$ ipython --no-banner

In [1]: import numpy as np

In [2]: np.set_printoptions(suppress=True, linewidth=120)

In [3]: A2 = np.array([[3, 3, 3, 2, 3, 2, 0, 1, 2, 0, 1, 2, 0],
   ...:     [0, 3, 0, 3, 3, 2, 1, 3, 2, 3, 1, 3, 0],
   ...:     [0, 3, 1, 0, 2, 3, 2, 3, 0, 3, 3, 1, 2],
   ...:     [3, 2, 1, 0, 3, 2, 3, 2, 2, 1, 0, 1, 0],
   ...:     [3, 1, 0, 1, 1, 0, 1, 0, 0, 1, 2, 2, 1],
   ...:     [2, 2, 2, 1, 1, 3, 2, 0, 2, 0, 3, 3, 3],
   ...:     [0, 2, 2, 0, 2, 3, 3, 0, 0, 0, 3, 2, 3],
   ...:     [2, 2, 1, 2, 3, 2, 2, 3, 1, 3, 2, 1, 1],
   ...:     [3, 0, 0, 1, 3, 1, 1, 0, 3, 2, 1, 2, 0],
   ...:     [2, 0, 1, 0, 0, 0, 1, 1, 1, 1, 2, 1, 3],
   ...:     [3, 1, 0, 0, 3, 0, 3, 2, 3, 3, 3, 2, 1],
   ...:     [0, 3, 3, 1, 1, 3, 0, 0, 2, 2, 3, 0, 0]])

In [4]: F = A2.T @ A2

In [5]: print(F)
[[57 29 20 18 47 25 34 23 38 29 35 37 20]
 [29 54 33 25 49 50 33 33 31 36 45 36 22]
 [20 33 30 13 26 34 18 12 20 14 31 20 18]
 [18 25 13 21 27 21 11 17 19 20 18 22  6]
 [47 49 26 27 65 45 43 39 43 45 44 44 20]
 [25 50 34 21 45 53 34 27 29 31 45 34 26]
 [34 33 18 11 43 34 43 28 27 31 40 33 28]
 [23 33 12 17 39 27 28 37 22 36 27 24 14]
 [38 31 20 19 43 29 27 22 40 31 32 32 13]
 [29 36 14 20 45 31 31 36 31 47 39 29 16]
 [35 45 31 18 44 45 40 27 32 39 60 39 37]
 [37 36 20 22 44 34 33 24 32 29 39 42 25]
 [20 22 18  6 20 26 28 14 13 16 37 25 34]]

In [6]: ev, vecs = np.linalg.eigh(F)

In [7]: print(np.round(np.linalg.svd(F, compute_uv=False), 2) + 0)
[412.12  51.53  40.42  31.85  14.75  12.92   8.96   4.62   2.57   1.95   1.13   0.21   0.  ]

In [8]: Uu, sv, VT = np.linalg.svd(F)

In [9]: vecs = VT[:(sv > 1e-8).sum()]

In [10]: rng = np.random.default_rng(628030)

In [11]: x0 = F[5] + 2 * F[0] + rng.integers(2) * np.eye(13)[2]

In [12]: print(x0)
[139. 108.  75.  57. 139. 103. 102.  73. 105.  89. 115. 108.  66.]

In [13]: print(np.linalg.matrix_rank(np.vstack([F, x0])))
13

In [14]: print(np.round(np.diag(vecs.T @ vecs), 2))
[1.   0.82 0.77 0.98 0.94 0.99 0.98 0.97 0.96 0.96 1.   0.78 0.84]

In [15]: print(np.linalg.matrix_rank(F, rtol=0.1))
2

In [16]: print(np.linalg.cond(F) > 100)
True

In [17]: ev, vecs = np.linalg.eigh(F)

In [18]: x0 = np.array([1, -1, -1, -1, -2, 2, 0, 2, 2, 0, -2, -1, 2])

In [19]: print(x0 @ F @ x0)
166

In [20]: print((np.sign(vecs[:, -1].round(6)) == np.sign(vecs[0, -1].round(6))).astype(int))
[1 1 1 1 1 1 1 1 1 1 1 1 1]

In [21]: print(np.round(x0 @ F @ x0 / (x0 @ x0), 2), round(ev[0], 2), round(ev[-1], 2))
5.72 -0.0 412.12

In [22]: print(np.abs(F).sum(axis=1).max(), round(np.abs(ev).max(), 2))
537 412.12

In [23]: A2 = np.array([[1, 1], [1, -1]])

In [24]: m1 = np.kron(A2, np.kron(A2, A2))[rng.permutation(8)][:5]

In [25]: print(m1)
[[ 1  1 -1 -1 -1 -1  1  1]
 [ 1  1  1  1 -1 -1 -1 -1]
 [ 1 -1  1 -1  1 -1  1 -1]
 [ 1 -1 -1  1  1 -1 -1  1]
 [ 1  1 -1 -1  1  1 -1 -1]]

In [26]: x0 = np.array([3, 5, 3, -4, -2, -2, -5, 1])

In [27]: h1 = np.maximum(m1 @ x0, 0)

In [28]: print(np.maximum(m1 @ (3 * x0), 0))
[27 45  0  0 27]

In [29]: print(h1)
[ 9 15  0  0  9]

In [30]: A = np.load("x.npy")

In [31]: print(A)
[[  5.02   0.94  -2.7   -9.32  -4.71   0.43  -5.9    6.23  -9.78  -1.73  -2.44   4.59]
 [  1.17   0.92   2.12   1.28  -3.33   0.58   2.09  -0.88  -1.84  -0.16   1.66  -1.62]
 [  1.88   0.07  -2.03  -4.42  -0.91  -0.13  -3.13   3.07  -3.5   -0.45  -1.49   2.56]
 [ -4.9   -1.12   1.4    7.48   5.37  -0.5    3.95  -5.14   9.03   1.51   1.5   -3.27]
 [  5.32   3.17   4.4   -0.56 -11.11   1.9    2.97   0.3   -8.49  -1.49   2.87  -2.54]
 [  7.12   3.18   2.63  -4.96 -12.12   1.87  -0.13   3.22 -12.15  -2.01   1.45   0.03]
 [  4.58   1.42  -0.13  -5.47  -6.21   0.82  -2.44   3.7   -8.24  -1.41  -0.54   1.8 ]
 [ -0.57   0.94   3.95   5.78  -2.31   0.6    5.06  -4.01   2.23   0.3    3.08  -4.18]
 [  3.82  -0.15  -4.85 -10.68  -1.41  -0.17  -7.93   7.2   -7.89  -1.19  -4.04   6.49]
 [  3.69   0.4   -3.73  -8.62  -2.01   0.06  -6.24   5.92  -7.29  -1.25  -2.99   5.06]
 [  7.6    2.59   0.11  -8.66 -10.64   1.42  -3.42   5.96 -13.5   -2.24  -0.6    2.69]
 [  4.31   1.7    1.2   -3.76  -6.93   0.95  -0.61   2.47  -7.48  -1.36   0.61   0.56]
 [ -2.26   0.73   5.7   10.14  -1.19   0.7    8.27  -6.9    5.75   0.94   4.61  -6.78]
 [  2.89   1.55   1.49  -1.21  -5.15   0.89   0.53   0.7   -4.65  -0.94   1.05  -0.51]
 [  4.31   1.9    2.17  -1.83  -7.88   1.3    0.82   1.22  -7.04  -1.37   1.44  -1.11]
 [  3.79  -0.26  -4.89 -10.67  -1.18  -0.1   -7.67   7.23  -8.2   -1.24  -3.94   6.45]
 [ -0.6   -2.01  -6.01  -7.1    5.86  -0.99  -7.2    4.89  -0.34   0.01  -4.47   5.68]
 [  1.21   1.29   3.36   3.33  -4.34   0.63   3.73  -2.1   -0.92  -0.23   2.38  -2.98]
 [  5.99   4.99  10.48   6.61 -16.9    2.87  10.08  -4.48  -7.94  -1.46   7.38  -8.54]
 [ -1.92   0.25   3.17   6.24   0.25   0.39   4.73  -4.19   4.15   0.78   2.54  -3.96]
 [  7.24   3.08   2.84  -4.77 -12.09   1.82  -0.19   3.38 -12.19  -2.18   1.55  -0.12]
 [  5.1    1.01  -2.78  -9.42  -4.57   0.46  -5.78   6.49  -9.83  -1.65  -2.58   4.71]
 [ -3.1   -3.61  -9.17  -7.55  11.74  -2.31  -9.37   5.25   3.37   0.77  -6.45   7.64]
 [  1.19   1.05   2.31   1.29  -3.45   0.66   1.99  -0.96  -1.7   -0.34   1.46  -1.88]
 [  6.06   5.07  10.42   6.38 -16.96   2.97  10.02  -4.67  -8.    -1.71   7.29  -8.41]
 [ -3.88  -0.06   4.9   10.76   1.26   0.09   8.01  -7.32   8.13   1.2    3.95  -6.28]
 [  4.04   2.17   2.15  -2.05  -7.89   1.28   0.86   1.23  -7.06  -1.24   1.57  -0.9 ]
 [  3.55   2.96   6.43   4.07 -10.3    1.71   6.    -2.77  -4.9   -1.01   4.51  -4.99]
 [ -7.66  -2.73  -0.13   8.76  10.64  -1.4    3.62  -5.86  13.59   2.45   0.46  -2.53]
 [ -1.25  -0.73  -0.85   0.64   2.63  -0.4   -0.2   -0.57   2.43   0.34  -0.32   0.19]]

In [32]: x0 = np.array([-5, 3, -4, 1, 4, -4, -5, -4, -6, 4, 6, 4])

In [33]: target = A @ x0

In [34]: beta, lr = np.zeros(12), 1 / np.linalg.norm(A, 2) ** 2

In [35]: for i in range(5):
    ...:     beta -= lr * A.T @ (A @ beta - target)
    ...:     if i % 1 == 0: print(i, round(np.linalg.norm(A @ beta - target), 2))
    ...: 
0 33.5
1 7.83
2 6.52
3 6.5
4 6.5

In [36]: print(np.round(np.linalg.cond(A), 2))
264.02

In [37]: print(beta.round(2))
[-0.6  -0.62 -1.49 -1.2   2.05 -0.37 -1.54  0.83  0.69  0.15 -1.06  1.28]

In [38]: print(np.linalg.matrix_rank(A, rtol=0.1))
2

In [39]: A2 = F[0, 0] * F[1:] - np.outer(F[1:, 0], F[0])

In [40]: print(A2)
[[   0 2237 1301  903 1430 2125  895 1214  665 1211 1550  979  674]
 [   0 1301 1310  381  542 1438  346  224  380  218 1067  400  626]
 [   0  903  381  873  693  747   15  555  399  618  396  588  -18]
 [   0 1430  542  693 1496 1390  853 1142  665 1202  863  769  200]
 [   0 2125 1438  747 1390 2396 1088  964  703 1042 1690 1013  982]
 [   0  895  346   15  853 1088 1295  814  247  781 1090  623  916]
 [   0 1214  224  555 1142  964  814 1580  380 1385  734  517  338]
 [   0  665  380  399  665  703  247  380  836  665  494  418  -19]
 [   0 1211  218  618 1202 1042  781 1385  665 1838 1208  580  332]
 [   0 1550 1067  396  863 1690 1090  734  494 1208 2195  928 1409]
 [   0  979  400  588  769 1013  623  517  418  580  928 1025  685]
 [   0  674  626  -18  200  982  916  338  -19  332 1409  685 1538]]

In [41]: print(np.round(F[:, 0] / F[0, 0], 2))
[1.   0.51 0.35 0.32 0.82 0.44 0.6  0.4  0.67 0.51 0.61 0.65 0.35]

In [42]: print(np.flatnonzero(~A2.round(6).any(axis=1)))
[]

In [43]: z = A[:, 8] > np.median(A[:, 8])

In [44]: f = A[z].mean(axis=0) - A[~z].mean(axis=0)

In [45]: print(z.astype(int))
[0 1 1 1 0 0 0 1 0 0 0 0 1 1 0 0 1 1 0 1 0 0 1 1 0 1 0 1 1 1]

In [46]: print(((A - A.mean(axis=0)) @ f > 0).astype(int))
[0 1 0 1 0 0 0 1 0 0 0 0 1 0 0 0 1 1 0 1 0 0 1 1 0 1 0 0 1 1]

In [47]: Xc = A - A.mean(axis=0)

In [48]: vecs = np.linalg.svd(Xc)[2][:2]

In [49]: A2 = Xc - Xc @ vecs.T @ vecs

In [50]: print(np.round(np.cov(Xc @ vecs.T, rowvar=False), 2) + 0)
[[152.52   0.  ]
 [  0.   112.24]]

In [51]: X = np.load("sample5.npy")

In [52]: print(X)
[[-1.2  0.   0.8  1.7  1.   0.5 -0.1  0.2  0.7 -0.6 -0.8  0.2 -6.6 -0.9 -0.7]
 [-1.1  1.4 -1.1  0.8  1.   2.5  0.2 -0.5 -1.7  0.6  1.6 -1.   2.7 -0.8 -0.2]
 [-0.4  0.2 -1.   2.4  0.9 -0.2  0.4  0.1 -1.2 -0.4 -2.1 -1.  -0.6 -0.1 -0.5]
 [-1.3 -1.   1.2 -1.   0.3 -0.6  2.3  1.2 -0.4  0.9 -0.8 -0.7  0.   1.1  0.7]
 [ 0.7 -0.8 -0.5 -0.6  0.1  0.   0.8  1.1  1.3 -0.8 -0.2 -0.4 -5.1  0.1 -0.2]
 [-0.5 -0.3  0.2  0.9  0.7  0.  -0.8 -0.5 -0.1 -0.2  1.1  0.6 -0.9  0.1  1.3]
 [-0.4 -2.4 -0.7 -0.2  1.9  0.6  1.5  0.7  0.8 -0.2 -1.  -0.2  0.   1.9 -1.5]
 [-0.1  0.1  2.1 -0.6  0.3 -0.4 -0.1  1.9  1.1 -0.5  1.1 -1.7  3.6 -1.  -0.9]
 [-0.8  0.4  0.2 -2.1  2.  -1.3 -0.9  0.4  0.8  1.7 -1.1  2.6  0.9  0.5 -0.5]
 [ 0.8  0.2  0.  -1.3  1.7  0.1 -0.2  0.4 -2.2  0.2 -0.1 -0.5 -0.9  1.5  0.2]
 [ 1.3 -0.6 -1.6 -0.3  1.3  0.2  1.5  1.6 -0.1  1.1  0.6  0.3 -3.6  0.   1.3]
 [-0.1  1.6  0.5  1.6  0.3  0.7  0.8  0.2 -0.5 -0.4 -1.  -0.2 -1.2 -0.8  1. ]
 [-0.8 -0.7  0.5  1.  -0.8  0.8  0.8  0.6 -1.4  0.4  1.1 -1.4 -5.4 -0.9 -2.1]
 [ 2.   0.3  1.  -1.2  1.1  0.2 -0.7 -1.3  2.2 -0.2  1.4  0.8 -0.9  0.3  0.8]
 [-1.3  0.3 -0.5 -2.2  2.1  1.8  1.3  0.4 -1.6  0.4  0.3  0.8 -0.3  0.3  0.4]]

In [53]: z = rng.permutation(15)

In [54]: print(z)
[ 7  9 10 12 13 14 11  2  5  0  3  1  8  6  4]

In [55]: A2 = X[z][:, z]

In [56]: print(np.diag(A2))
[ 1.9  0.2  0.6 -5.4  0.3  0.4 -0.2 -1.   0.  -1.2 -1.   1.4  0.8  1.5  0.1]

In [57]: print(np.round(np.sort(np.abs(np.linalg.eigvals(A2))), 2))
[1.26 1.26 1.33 1.33 2.27 2.27 2.74 2.74 3.51 3.51 3.74 3.74 4.48 4.48 6.37]

In [58]: A2 = X + rng.integers(-2, 3, (15, 14)) @ rng.integers(-2, 3, (14, 15))

In [59]: print(A2.round(2))
[[  4.8 -11.  -11.2  -9.3   1.   -0.5  -9.1  -4.8  -8.3   0.4   2.2 -18.8   0.4   2.1   4.3]
 [  4.9 -15.6  -6.1  -8.2 -14.    8.5   8.2   2.5   2.3   3.6   0.6  -8.   -8.3 -16.8   3.8]
 [ -0.4  -3.8   2.   19.4   3.9   1.8 -12.6  -3.9  -8.2   0.6 -14.1  10.   -4.6   3.9   1.5]
 [ 15.7  -3.    5.2   2.    1.3  -2.6  -6.7  -7.8  -2.4  -7.1  -7.8   4.3   2.    2.1   9.7]
 [  3.7  11.2  -9.5  -2.6   6.1  -8.  -10.2  -6.9   5.3  -1.8   0.8  -1.4  -1.1  -3.9  -8.2]
 [ -9.5  21.7  12.2   4.9   2.7  -5.    0.2  -0.5  14.9   6.8   0.1  14.6 -10.9  -7.9   1.3]
 [  1.6  -0.4   0.3  -6.2  13.9  -1.4  -6.5  -3.3  11.8  -7.2  -8.   -5.2   7.   -6.1  11.5]
 [  5.9   2.1  -0.9  -1.6  -4.7  -7.4  -2.1  -5.1   2.1  -0.5  -4.9   2.3  -9.4  -1.   -8.9]
 [ -3.8  -1.6   6.2  -5.1  -8.  -10.3  -0.9 -12.6   4.8  16.7   8.9  -4.4   0.9  -8.5  -2.5]
 [ -1.2   5.2   0.  -10.3   4.7  -0.9   2.8   2.4   2.8   0.2  10.9  -7.5   8.1  -4.5   4.2]
 [  3.3  -0.6 -12.6   5.7  10.3  -4.8  -2.5   1.6 -10.1  -6.9  -3.4  -3.7   4.4  10.   -8.7]
 [ -1.1   5.6   0.5   5.6   3.3  -6.3  -1.2   4.2   1.5  -5.4  -7.    6.8   2.8   3.2   0. ]
 [  0.2  -0.7   8.5 -12.  -10.8  -3.2   6.8  11.6  15.6  -0.6   0.1  12.6 -17.4  -1.9  -5.1]
 [ -1.   -0.7   3.    7.8  10.1   5.2   1.3  -0.3  -0.8  -2.2  -4.6  -6.2   3.1  -6.7  13.8]
 [ -7.3   1.3   1.5   6.8  16.1  11.8   6.3   6.4  -6.6  -6.6   0.3  -1.2  10.7   3.3   4.4]]

In [60]: print(np.abs(A2 - X).sum(axis=1))
[102. 115.  87.  81.  82. 110.  95.  65.  93.  67.  91.  54. 102.  74.  85.]

In [61]: x0 = np.array([-7, 1, 9, -5, -6, -7, 9, 0, 7, 1, -1, 8, 2, -1, -8])

In [62]: target = X @ x0

In [63]: print(target.round(2))
[ -3.3 -39.6 -30.2  33.6  -4.  -20.4   7.9  30.7  41.8 -35.6 -33.7 -14.8  -4.   -1.3  -6.4]

In [64]: print(np.round(np.linalg.solve(X, X[:, 3]), 2) + 0)
[0. 0. 0. 1. 0. 0. 0. 0. 0. 0. 0. 0. 0. 0. 0.]

In [65]: print(np.round(np.linalg.solve(X, target + X[:, 14]), 2) + 0)
[-7.  1.  9. -5. -6. -7.  9.  0.  7.  1. -1.  8.  2. -1. -7.]

In [66]: data = np.load("m.npy")

In [67]: print(data.round(2) + 0)
[[-1.38 -1.32 -0.37 -0.3   0.61  0.46 -0.45 -0.46  0.49  1.36 -0.81 -0.13  0.18 -0.59 -1.  ]
 [-1.11 -0.42 -1.41  0.35  0.35 -0.13 -0.37 -0.81 -0.72 -0.38  0.48  0.75  0.08  0.15  1.75]
 [ 0.18  0.29 -1.1  -0.48 -0.72  0.99  1.33 -0.73 -0.87  0.39  0.35  0.62 -0.94  0.47 -1.06]
 [-0.18  0.63 -0.02 -0.32  1.22 -0.63  0.03  1.05 -0.97  1.47  0.06 -0.67 -1.14  0.65  0.47]
 [ 0.65 -1.02  0.18  0.89 -0.28 -0.73  0.76  0.2  -1.78  0.25 -0.52 -0.03  0.44 -1.33 -0.04]
 [-0.28 -0.06 -0.19  0.98 -0.14 -1.72  0.2  -0.92  0.79  0.09  1.26 -0.52 -0.97 -0.33 -0.73]
 [ 0.74  0.25 -1.48 -1.51 -0.67 -0.66 -0.39  0.59  0.45  0.55  0.48 -0.18  0.53 -1.19  0.24]
 [ 1.57 -0.4  -0.32  0.66  1.08  1.3   0.17 -0.77  0.57  0.54  0.54 -0.91 -0.08 -0.39  0.69]
 [ 0.37  0.75  0.35  0.86  0.03  0.42 -1.45  0.2  -0.21  0.85  0.62  1.78 -0.28 -0.73 -0.42]
 [ 0.28  0.4   0.    0.06 -0.89 -0.1  -1.45 -1.17 -1.05  0.52 -0.02 -1.2   0.82  0.93 -0.34]
 [-0.37  0.25 -0.73  1.16 -1.39  0.67 -0.42  0.79  0.38 -0.04 -1.02 -0.84 -1.22 -0.4   0.48]
 [ 0.   -0.75  0.35 -1.    0.35  0.45 -1.09  0.01 -0.85 -1.38  0.58 -0.54 -1.34 -0.76 -0.41]
 [ 0.37 -0.08  1.13 -0.94 -0.68 -0.42  0.08 -1.36  0.3   0.68 -0.9   0.53 -1.03 -0.33  1.17]
 [ 1.29 -0.54 -1.07  0.17  0.68 -0.87 -0.67 -0.08  0.24 -0.54 -1.4   0.68 -0.5   0.91 -0.57]
 [-0.37  1.92 -0.33  0.    1.02 -0.07  0.2  -0.9  -0.24 -0.61 -1.02 -0.33  0.16 -1.21 -0.33]]

In [68]: print(np.round(np.linalg.norm(data, axis=0), 2))
[3. 3. 3. 3. 3. 3. 3. 3. 3. 3. 3. 3. 3. 3. 3.]

In [69]: O, vecs = np.linalg.qr(data[:, :12])[0], np.linalg.qr(data[:, 12:])[0]

In [70]: sv = np.linalg.svd(O.T @ vecs, compute_uv=False)

In [71]: print((sv > 0.9).sum())
0

In [72]: print(np.round(np.linalg.svd(data, compute_uv=False), 2))
[3. 3. 3. 3. 3. 3. 3. 3. 3. 3. 3. 3. 3. 3. 3.]

In [73]: print(np.round(np.linalg.norm(data), 2))
11.62

In [74]: print(data.shape)
(15, 15)

In [75]: print(np.unravel_index(np.abs(data).argmax(), data.shape))
(np.int64(14), np.int64(1))

In [76]: print(np.linalg.matrix_rank(data))
15

In [77]: print(np.count_nonzero(data))
224

In [78]: x0 = np.array([3, -1, 2, 3, 2, 2, 0, 1, -1, -1, -1, -3, 2, 2, -3])

In [79]: target = data @ x0

In [80]: print(target.round(2))
[ -1.23 -11.47  -3.02  -0.89   4.67  -3.82 -10.6    8.47  -2.59   6.15  -1.47   0.39 -10.84   4.51  -0.89]

In [81]: print(np.round(np.linalg.solve(data.T, data[12]), 2) + 0)
[0. 0. 0. 0. 0. 0. 0. 0. 0. 0. 0. 0. 1. 0. 0.]
